% python3 -q
>>> import numpy as np
>>> np.set_printoptions(precision=4, suppress=True, linewidth=160)
>>> def tidy(a):
...     return np.round(a, 4) + 0
... 
>>> Z = np.array([[0.5, -1.0, -2.1], [-0.1, 1.2, 0.0]])
>>> rng = np.random.default_rng(31)
>>> data = np.array([[3, 1],
...     [3, 2],
...     [0, 0],
...     [1, 2],
...     [0, 2],
...     [3, 2],
...     [2, 1],
...     [1, 0],
...     [3, 2],
...     [0, 2],
...     [2, 1],
...     [0, 1],
...     [2, 2],
...     [3, 1],
...     [1, 0],
...     [3, 0],
...     [3, 0]]) @ Z + 0.1 * rng.normal(size=(17, 3))
>>> tidy(data)
array([[ 1.3605, -1.7736, -6.2393],
       [ 1.2028, -0.5232, -6.2745],
       [ 0.0783,  0.0272,  0.1162],
       [ 0.2062,  1.5776, -1.9798],
       [-0.26  ,  2.466 ,  0.0445],
       [ 1.1254, -0.5405, -6.3585],
       [ 0.875 , -0.8602, -4.2428],
       [ 0.5072, -0.9903, -2.2559],
       [ 1.2731, -0.7345, -6.4271],
       [-0.2347,  2.4855,  0.0631],
       [ 0.8395, -0.871 , -4.2827],
       [-0.0857,  1.2937,  0.0018],
       [ 0.8693,  0.4315, -4.0496],
       [ 1.1993, -2.0131, -6.3198],
       [ 0.5637, -1.0411, -2.0574],
       [ 1.3826, -3.1259, -6.3717],
       [ 1.5841, -2.9304, -6.3713]])
>>> f = np.array([1, 2])
>>> tidy(np.polyval(f, data[14]))
array([ 2.5637,  0.9589, -0.0574])
>>> W0 = np.load("w.npy")
>>> W0
array([[ 8, -2,  4,  2,  0, -6,  2, -2,  0],
       [-2,  9, -2, -5, -2,  1,  2,  3,  6],
       [ 4, -2,  8, -2,  2,  0,  6, -6,  4],
       [ 2, -5, -2,  5,  0, -3, -4,  1, -6],
       [ 0, -2,  2,  0,  1,  1,  1, -2,  0],
       [-6,  1,  0, -3,  1,  6,  1, -1,  2],
       [ 2,  2,  6, -4,  1,  1,  6, -4,  6],
       [-2,  3, -6,  1, -2, -1, -4,  5, -2],
       [ 0,  6,  4, -6,  0,  2,  6, -2,  8]])
>>> # null space of dimension 6
>>> idx = rng.permutation(9)
>>> idx
array([6, 3, 2, 4, 8, 1, 5, 0, 7])
>>> B = W0[idx][:, idx]
>>> B
array([[ 6, -4,  6,  1,  6,  2,  1,  2, -4],
       [-4,  5, -2,  0, -6, -5, -3,  2,  1],
       [ 6, -2,  8,  2,  4, -2,  0,  4, -6],
       [ 1,  0,  2,  1,  0, -2,  1,  0, -2],
       [ 6, -6,  4,  0,  8,  6,  2,  0, -2],
       [ 2, -5, -2, -2,  6,  9,  1, -2,  3],
       [ 1, -3,  0,  1,  2,  1,  6, -6, -1],
       [ 2,  2,  4,  0,  0, -2, -6,  8, -2],
       [-4,  1, -6, -2, -2,  3, -1, -2,  5]])
>>> tidy(np.sort(np.abs(np.linalg.eigvals(B))))
array([ 0.    ,  0.    ,  0.    ,  0.    ,  0.    ,  0.    , 10.9759, 19.6885, 25.3356])
>>> np.trace(B)
np.int64(56)
>>> evals, vecs = np.linalg.eigh(W0)
>>> print(tidy(np.linalg.eigvalsh(W0 + 5 * np.eye(9))))
[ 5.      5.      5.      5.      5.      5.     15.9759 24.6885 30.3356]
>>> tidy(np.abs(vecs[:, -1]))
array([0.0498, 0.2705, 0.4099, 0.3883, 0.0589, 0.1552, 0.4721, 0.2639, 0.5343])
>>> tidy(vecs.T @ vecs)
array([[1., 0., 0., 0., 0., 0., 0., 0., 0.],
       [0., 1., 0., 0., 0., 0., 0., 0., 0.],
       [0., 0., 1., 0., 0., 0., 0., 0., 0.],
       [0., 0., 0., 1., 0., 0., 0., 0., 0.],
       [0., 0., 0., 0., 1., 0., 0., 0., 0.],
       [0., 0., 0., 0., 0., 1., 0., 0., 0.],
       [0., 0., 0., 0., 0., 0., 1., 0., 0.],
       [0., 0., 0., 0., 0., 0., 0., 1., 0.],
       [0., 0., 0., 0., 0., 0., 0., 0., 1.]])
>>> tidy(vecs @ np.diag(evals) @ vecs.T)
array([[ 8., -2.,  4.,  2.,  0., -6.,  2., -2.,  0.],
       [-2.,  9., -2., -5., -2.,  1.,  2.,  3.,  6.],
       [ 4., -2.,  8., -2.,  2.,  0.,  6., -6.,  4.],
       [ 2., -5., -2.,  5.,  0., -3., -4.,  1., -6.],
       [ 0., -2.,  2.,  0.,  1.,  1.,  1., -2.,  0.],
       [-6.,  1.,  0., -3.,  1.,  6.,  1., -1.,  2.],
       [ 2.,  2.,  6., -4.,  1.,  1.,  6., -4.,  6.],
       [-2.,  3., -6.,  1., -2., -1., -4.,  5., -2.],
       [ 0.,  6.,  4., -6.,  0.,  2.,  6., -2.,  8.]])
>>> tidy(np.linalg.svd(W0, compute_uv=False))
array([25.3356, 19.6885, 10.9759,  0.    ,  0.    ,  0.    ,  0.    ,  0.    ,  0.    ])
>>> print(np.unique(evals.round(6) + 0, return_counts=True)[1])
[6 1 1 1]
>>> r = np.linalg.matrix_rank(W0)
>>> r
np.int64(3)
>>> N = np.linalg.svd(W0)[2][r:].T
>>> [int(np.linalg.matrix_rank(W0[:, :j + 1])) for j in range(9)]
[1, 2, 3, 3, 3, 3, 3, 3, 3]
>>> [int(np.linalg.matrix_rank(np.delete(W0, i, axis=0))) for i in range(9)]
[3, 3, 3, 3, 3, 3, 3, 3, 3]
>>> print(N.shape)
(9, 6)
>>> [int(np.linalg.matrix_rank(W0[:i])) for i in range(1, len(W0) + 1)]
[1, 2, 3, 3, 3, 3, 3, 3, 3]
>>> tidy(np.abs(np.linalg.eigvals(W0)).max())
np.float64(25.3356)
>>> np.linalg.matrix_power(W0, 3)
array([[ 2324, -1380,  1876,   632,   374, -1386,   904, -1312,   -68],
       [-1380,  3357,   108, -2631,  -363,  1434,  1578,   309,  3048],
       [ 1876,   108,  4136, -1796,   844,   192,  3578, -2912,  3020],
       [  632, -2631, -1796,  2909,  -139, -1530, -2732,  1037, -3668],
       [  374,  -363,   844,  -139,   251,    48,   577,  -673,   310],
       [-1386,  1434,   192, -1530,    48,  1482,   885,  -144,  1578],
       [  904,  1578,  3578, -2732,   577,   885,  3761, -2366,  3944],
       [-1312,   309, -2912,  1037,  -673,  -144, -2366,  2129, -1820],
       [  -68,  3048,  3020, -3668,   310,  1578,  3944, -1820,  4868]])
>>> print(W0 @ W0)
[[ 132  -60   88   36   12  -88   42  -56   -4]
 [ -60  168  -18 -114  -27   51   57   36  132]
 [  88  -18  180  -62   40    2  146 -130  112]
 [  36 -114  -62  120   -3  -67 -105   34 -148]
 [  12  -27   40   -3   15    8   24  -35    8]
 [ -88   51    2  -67    8   89   31   -9   60]
 [  42   57  146 -105   24   31  150  -97  154]
 [ -56   36 -130   34  -35   -9  -97  100  -64]
 [  -4  132  112 -148    8   60  154  -64  196]]
>>> tidy(np.sort(np.abs(np.linalg.eigvals(W0))))
array([ 0.    ,  0.    ,  0.    ,  0.    ,  0.    ,  0.    , 10.9759, 19.6885, 25.3356])
>>> tidy(np.linalg.det(W0))
np.float64(0.0)
>>> np.allclose(W0, W0.T)
True
>>> tidy(np.trace(np.linalg.pinv(W0) @ W0))
np.float64(3.0)
>>> tidy(W0 @ np.linalg.pinv(W0) @ W0)
array([[ 8., -2.,  4.,  2.,  0., -6.,  2., -2.,  0.],
       [-2.,  9., -2., -5., -2.,  1.,  2.,  3.,  6.],
       [ 4., -2.,  8., -2.,  2.,  0.,  6., -6.,  4.],
       [ 2., -5., -2.,  5.,  0., -3., -4.,  1., -6.],
       [ 0., -2.,  2.,  0.,  1.,  1.,  1., -2.,  0.],
       [-6.,  1.,  0., -3.,  1.,  6.,  1., -1.,  2.],
       [ 2.,  2.,  6., -4.,  1.,  1.,  6., -4.,  6.],
       [-2.,  3., -6.,  1., -2., -1., -4.,  5., -2.],
       [ 0.,  6.,  4., -6.,  0.,  2.,  6., -2.,  8.]])
>>> np.abs(np.diag(np.linalg.qr(W0)[1])) > 1e-9
array([ True,  True,  True, False, False, False, False, False, False])
>>> m1 = np.loadtxt("sample3.csv", delimiter=",")
>>> m1
array([[2., 0., 0., 1., 0., 1., 0., 0., 2.],
       [0., 1., 2., 0., 0., 0., 0., 2., 0.],
       [0., 1., 1., 0., 0., 0., 0., 0., 0.],
       [1., 0., 0., 0., 0., 2., 1., 0., 2.],
       [0., 1., 0., 0., 1., 0., 0., 2., 0.],
       [2., 0., 0., 0., 0., 1., 2., 0., 0.],
       [2., 0., 0., 2., 0., 0., 1., 0., 0.],
       [0., 2., 2., 0., 2., 0., 0., 2., 0.],
       [1., 0., 0., 0., 0., 1., 2., 0., 0.]])
>>> print((m1 != 0).astype(int))
[[1 0 0 1 0 1 0 0 1]
 [0 1 1 0 0 0 0 1 0]
 [0 1 1 0 0 0 0 0 0]
 [1 0 0 0 0 1 1 0 1]
 [0 1 0 0 1 0 0 1 0]
 [1 0 0 0 0 1 1 0 0]
 [1 0 0 1 0 0 1 0 0]
 [0 1 1 0 1 0 0 1 0]
 [1 0 0 0 0 1 1 0 0]]
>>> m1 @ m1
array([[ 9.,  0.,  0.,  2.,  0.,  7.,  7.,  0.,  6.],
       [ 0.,  7.,  8.,  0.,  4.,  0.,  0.,  6.,  0.],
       [ 0.,  2.,  3.,  0.,  0.,  0.,  0.,  2.,  0.],
       [10.,  0.,  0.,  3.,  0.,  5.,  9.,  0.,  2.],
       [ 0.,  6.,  6.,  0.,  5.,  0.,  0.,  8.,  0.],
       [10.,  0.,  0.,  6.,  0.,  3.,  4.,  0.,  4.],
       [ 8.,  0.,  0.,  4.,  0.,  6.,  3.,  0.,  8.],
       [ 0., 10., 10.,  0.,  6.,  0.,  0., 12.,  0.],
       [ 8.,  0.,  0.,  5.,  0.,  2.,  4.,  0.,  2.]])
